$ python3 -q
>>> import numpy as np
>>> import numpy.linalg as la
>>> np.set_printoptions(suppress=True, linewidth=200)
>>> def rnd(a):
...     return np.round(a, 2) + 0
... 
>>> X = np.load("mat.npy")
>>> print(X)
[[ 0  0  0 -1  0  0]
 [ 0  0  0  0  0  1]
 [-3  0  0  0  0  0]
 [ 0  0  3  0  0  0]
 [ 0 -3  0  0  0  0]
 [ 0  0  0  0  3  0]]
>>> # splits into 2 blocks
>>> f = np.array([-1, 2, -1, 6, 4, 2])
>>> B = X + np.outer(f, np.eye(6)[0])
>>> print(la.matrix_rank(B - X))
1
>>> print(B)
[[-1.  0.  0. -1.  0.  0.]
 [ 2.  0.  0.  0.  0.  1.]
 [-4.  0.  0.  0.  0.  0.]
 [ 6.  0.  3.  0.  0.  0.]
 [ 4. -3.  0.  0.  0.  0.]
 [ 2.  0.  0.  0.  3.  0.]]
>>> print(rnd(la.det(B) / la.det(X)), rnd(1 + la.solve(X, f)[0]))
1.33 1.33
>>> f = np.array([3, 3, 3, 2])
>>> r1 = np.array([3, -4, 2])
>>> mat = np.outer(f, r1)
>>> print(mat)
[[  9 -12   6]
 [  9 -12   6]
 [  9 -12   6]
 [  6  -8   4]]
>>> print(np.argsort(-la.norm(mat, axis=0).round(6), kind="stable")[:3])
[1 0 2]
>>> feats = np.load("data.npy")
>>> print(rnd(feats))
[[  15.32   25.79  -45.9   -32.83 -109.81  -52.32   -5.35    0.     44.66]
 [  13.76   25.23  -41.09  -30.16 -100.17  -48.42   -3.91    0.     41.54]
 [  13.34   25.06  -39.81  -29.46  -97.6   -47.37   -3.54    0.     40.7 ]
 [   7.04   20.92  -20.4   -18.52  -57.09  -30.47    1.32    0.     26.95]
 [   5.66   19.42  -16.15  -16.05  -47.71  -26.39    2.1     0.     23.56]
 [   4.7    18.17  -13.21  -14.3   -41.05  -23.43    2.53    0.     21.08]
 [   3.5    16.25   -9.53  -12.03  -32.4   -19.48    2.92    0.     17.73]
 [   2.26   13.67   -5.79   -9.56  -23.07  -15.03    3.03    0.     13.9 ]
 [   2.25   13.64   -5.75   -9.53  -22.98  -14.98    3.03    0.     13.86]
 [   1.98   12.94   -4.93   -8.95  -20.82  -13.91    3.      0.     12.92]
 [   0.48    7.13   -0.59   -5.02   -7.53   -6.64    1.98    0.      6.39]
 [   0.46    7.01   -0.54   -4.95   -7.34   -6.51    1.95    0.      6.28]
 [   0.25    5.42   -0.01   -4.03   -4.94   -4.92    1.51    0.      4.79]
 [   0.11    3.8     0.29   -3.06   -2.94   -3.4     1.03    0.      3.35]
 [   0.07    3.06    0.34   -2.6    -2.17   -2.75    0.8     0.      2.71]
 [   0.      0.92    0.21   -0.99   -0.48   -0.86    0.19    0.      0.86]
 [   0.     -0.12   -0.04    0.16    0.05    0.12   -0.02    0.     -0.12]
 [   0.     -0.69   -0.24    1.11    0.24    0.77   -0.03    0.     -0.77]
 [  -0.01   -0.88   -0.32    1.56    0.29    1.03    0.01    0.     -1.03]
 [  -0.02   -1.08   -0.43    2.24    0.32    1.39    0.12    0.     -1.38]
 [  -0.64    0.38    0.08    9.3     0.72    3.88    3.4     0.     -3.56]
 [  -0.74    0.71    0.26    9.98    0.84    4.07    3.84    0.     -3.7 ]
 [  -1.35    2.82    1.53   13.68    1.78    5.09    6.45    0.     -4.41]
 [  -1.44    3.13    1.73   14.18    1.95    5.23    6.82    0.     -4.51]
 [  -1.66    3.86    2.22   15.32    2.34    5.54    7.68    0.     -4.71]
 [  -2.1     5.33    3.23   17.48    3.2     6.13    9.38    0.     -5.08]
 [  -3.57   10.1     6.81   23.93    6.46    7.96   14.75    0.     -6.17]
 [  -3.8    10.84    7.39   24.88    7.01    8.23   15.57    0.     -6.33]
 [  -3.85   11.      7.52   25.09    7.13    8.29   15.75    0.     -6.37]
 [  -4.16   11.97    8.3    26.33    7.89    8.66   16.82    0.     -6.58]
 [  -4.56   13.23    9.33   27.91    8.89    9.13   18.21    0.     -6.85]
 [  -5.     14.58   10.45   29.59   10.      9.64   19.7     0.     -7.13]
 [  -6.16   18.11   13.45   33.88   13.03   10.96   23.57    0.     -7.88]
 [  -6.26   18.39   13.7    34.23   13.29   11.07   23.88    0.     -7.94]
 [  -7.45   21.94   16.84   38.46   16.54   12.41   27.76    0.     -8.69]
 [  -9.85   28.91   23.25   46.59   23.37   15.1    35.36    0.    -10.18]
 [ -11.72   34.21   28.31   52.67   28.9    17.2    41.14    0.    -11.34]
 [ -11.87   34.63   28.71   53.14   29.34   17.37   41.59    0.    -11.43]
 [ -13.41   38.9    32.89   58.     33.99   19.09   46.25    0.    -12.38]]
>>> r = la.matrix_rank(feats)
>>> print(r)
3
>>> ns = la.svd(feats)[2][r:].T
>>> print(la.matrix_rank(feats.T @ feats), la.matrix_rank(feats @ feats.T))
3 3
>>> print([int(la.matrix_rank(feats[:, :j + 1])) for j in range(9)])
[1, 2, 3, 3, 3, 3, 3, 3, 3]
>>> print([int(la.matrix_rank(np.delete(feats, i, axis=0))) for i in range(39)])
[3, 3, 3, 3, 3, 3, 3, 3, 3, 3, 3, 3, 3, 3, 3, 3, 3, 3, 3, 3, 3, 3, 3, 3, 3, 3, 3, 3, 3, 3, 3, 3, 3, 3, 3, 3, 3, 3, 3]
>>> Uu, sigma, Vh = la.svd(feats)
>>> print(np.argmax(sigma[:-1] / (sigma[1:] + 1e-6)) + 1)
3
>>> B = Uu[:, :3] @ np.diag(sigma[:3]) @ Vh[:3]
>>> print(la.matrix_rank(B))
3
>>> print(np.unique(feats.round(6), axis=0).shape)
(39, 9)
>>> print(rnd(np.trace(la.pinv(feats) @ feats)))
3.0
>>> th = np.radians(103)
>>> r_ = np.eye(9)
>>> r_[1, 1] = r_[6, 6] = np.cos(th)
>>> r_[1, 6], r_[6, 1] = -np.sin(th), np.sin(th)
>>> print(rnd(r_))
[[ 1.    0.    0.    0.    0.    0.    0.    0.    0.  ]
 [ 0.   -0.22  0.    0.    0.    0.   -0.97  0.    0.  ]
 [ 0.    0.    1.    0.    0.    0.    0.    0.    0.  ]
 [ 0.    0.    0.    1.    0.    0.    0.    0.    0.  ]
 [ 0.    0.    0.    0.    1.    0.    0.    0.    0.  ]
 [ 0.    0.    0.    0.    0.    1.    0.    0.    0.  ]
 [ 0.    0.97  0.    0.    0.    0.   -0.22  0.    0.  ]
 [ 0.    0.    0.    0.    0.    0.    0.    1.    0.  ]
 [ 0.    0.    0.    0.    0.    0.    0.    0.    1.  ]]
>>> B = feats @ r_.T
>>> print(rnd(la.svd(feats, compute_uv=False)), rnd(la.svd(B, compute_uv=False)))
[310.13 170.04  34.6    0.     0.     0.     0.     0.     0.  ] [310.13 170.04  34.6    0.     0.     0.     0.     0.     0.  ]
>>> print(rnd(la.det(r_)), rnd(np.trace(r_)))
1.0 6.55
>>> print(np.allclose(feats @ feats.T, B @ B.T))
True
>>> print(rnd(np.abs(B - feats).max(axis=0)))
[ 0.   92.72  0.    0.    0.    0.   31.68  0.    0.  ]
>>> print(la.matrix_rank(feats, rtol=0.1))
3
>>> print(la.cond(feats) > 100)
True
>>> K = np.loadtxt("arr.csv", delimiter=",")
>>> print(K)
[[ 0.  4.  1.  0.  1.  0.]
 [-4.  0. -4. -1. -4.  3.]
 [-1.  4.  0. -3. -3. -5.]
 [ 0.  1.  3.  0.  2. -4.]
 [-1.  4.  3. -2.  0.  0.]
 [ 0. -3.  5.  4.  0.  0.]]
>>> x = np.array([1, 3, 5, -3, -4, 0])
>>> print(rnd(la.det(K)))
6400.0
>>> Q = la.solve(np.eye(6) - K, np.eye(6) + K)
>>> print(rnd(Q @ Q.T))
[[1. 0. 0. 0. 0. 0.]
 [0. 1. 0. 0. 0. 0.]
 [0. 0. 1. 0. 0. 0.]
 [0. 0. 0. 1. 0. 0.]
 [0. 0. 0. 0. 1. 0.]
 [0. 0. 0. 0. 0. 1.]]
>>> w1 = np.array([[-1, -2, -2, -2],
...     [0, 2, -2, -2],
...     [0, 1, -1, 2],
...     [-1, 1, 0, -1],
...     [1, -1, 1, 2],
...     [-1, 0, 2, 0]])
>>> beta = np.array([4, 2, 2, 0])
>>> H = np.maximum(K @ w1 + beta, 0)
>>> print(la.matrix_rank(H))
4
>>> print(H)
[[ 5. 10.  0.  0.]
 [ 2.  9. 16.  0.]
 [10. 12.  0.  0.]
 [10.  5.  0.  8.]
 [ 7. 13.  0.  2.]
 [ 0.  5.  3. 12.]]
>>> print(rnd((H > 0).mean(axis=0)))
[0.83 1.   0.33 0.5 ]
>>> W2 = np.array([[2, 1, 2], [0, 2, 1], [1, 2, 0], [0, 0, 1]])
>>> print((H @ W2).round(6).argmax(axis=1))
[1 1 1 2 1 2]
>>> print(H @ W2)
[[10. 25. 20.]
 [20. 52. 13.]
 [20. 34. 32.]
 [20. 20. 33.]
 [14. 33. 29.]
 [ 3. 16. 17.]]
>>> J = 4 * np.eye(6) + np.ones((6, 6))
>>> print(J)
[[5. 1. 1. 1. 1. 1.]
 [1. 5. 1. 1. 1. 1.]
 [1. 1. 5. 1. 1. 1.]
 [1. 1. 1. 5. 1. 1.]
 [1. 1. 1. 1. 5. 1.]
 [1. 1. 1. 1. 1. 5.]]
>>> low = la.cholesky(J)
>>> print(rnd(low))
[[2.24 0.   0.   0.   0.   0.  ]
 [0.45 2.19 0.   0.   0.   0.  ]
 [0.45 0.37 2.16 0.   0.   0.  ]
 [0.45 0.37 0.31 2.14 0.   0.  ]
 [0.45 0.37 0.31 0.27 2.12 0.  ]
 [0.45 0.37 0.31 0.27 0.24 2.11]]
>>> print(rnd(low @ low.T))
[[5. 1. 1. 1. 1. 1.]
 [1. 5. 1. 1. 1. 1.]
 [1. 1. 5. 1. 1. 1.]
 [1. 1. 1. 5. 1. 1.]
 [1. 1. 1. 1. 5. 1.]
 [1. 1. 1. 1. 1. 5.]]
>>> print(rnd(la.det(X)))
-81.0
>>> print(np.flatnonzero(la.matrix_power((X != 0) + (X.T != 0) + np.eye(6), 6)[1]))
[1 4 5]
>>> print(X @ X)
[[ 0  0 -3  0  0  0]
 [ 0  0  0  0  3  0]
 [ 0  0  0  3  0  0]
 [-9  0  0  0  0  0]
 [ 0  0  0  0  0 -3]
 [ 0 -9  0  0  0  0]]
>>> Q, _ = la.qr(np.array([[-1.1, -1.4, -0.1, 0.7],
...     [0.4, 0.7, -0.4, 1.2],
...     [0.7, -1.2, 2.1, -0.1],
...     [-1.2, 0.2, -0.3, 0.9]]))
>>> data = 5 * Q
>>> print(rnd(data))
[[-3.03  2.97  2.18 -1.5 ]
 [ 1.1  -1.57  0.52 -4.59]
 [ 1.93  3.5  -2.82 -1.06]
 [-3.3  -1.21 -3.47 -0.77]]
>>> Uu, sigma, Vh = la.svd(feats)
>>> V = Vh[:(sigma > 1e-8).sum()]
>>> rng = np.random.default_rng(281330)
>>> x = feats[7] + 3 * feats[18] + rng.integers(2) * np.eye(9)[5]
>>> print(rnd(x))
[  2.24  11.04  -6.75  -4.88 -22.21 -11.94   3.06   0.    10.82]
>>> print(rnd(V.T @ V))
[[ 0.03 -0.06 -0.08 -0.03 -0.1  -0.02 -0.06  0.    0.  ]
 [-0.06  0.53  0.21  0.05 -0.06 -0.18  0.34  0.    0.22]
 [-0.08  0.21  0.29 -0.07  0.37  0.    0.14  0.    0.04]
 [-0.03  0.05 -0.07  0.72 -0.1   0.25  0.26  0.   -0.23]
 [-0.1  -0.06  0.37 -0.1   0.72  0.17  0.    0.   -0.12]
 [-0.02 -0.18  0.    0.25  0.17  0.21 -0.01  0.   -0.21]
 [-0.06  0.34  0.14  0.26  0.   -0.01  0.29  0.    0.04]
 [ 0.    0.    0.    0.    0.    0.    0.    0.    0.  ]
 [ 0.    0.22  0.04 -0.23 -0.12 -0.21  0.04  0.    0.21]]
>>> print(la.matrix_rank(np.vstack([feats, x])))
3
>>> print(rnd(la.norm(x - V.T @ V @ x)))
0.0
>>> print(rnd(np.diag(V.T @ V)))
[0.03 0.53 0.29 0.72 0.72 0.21 0.29 0.   0.21]
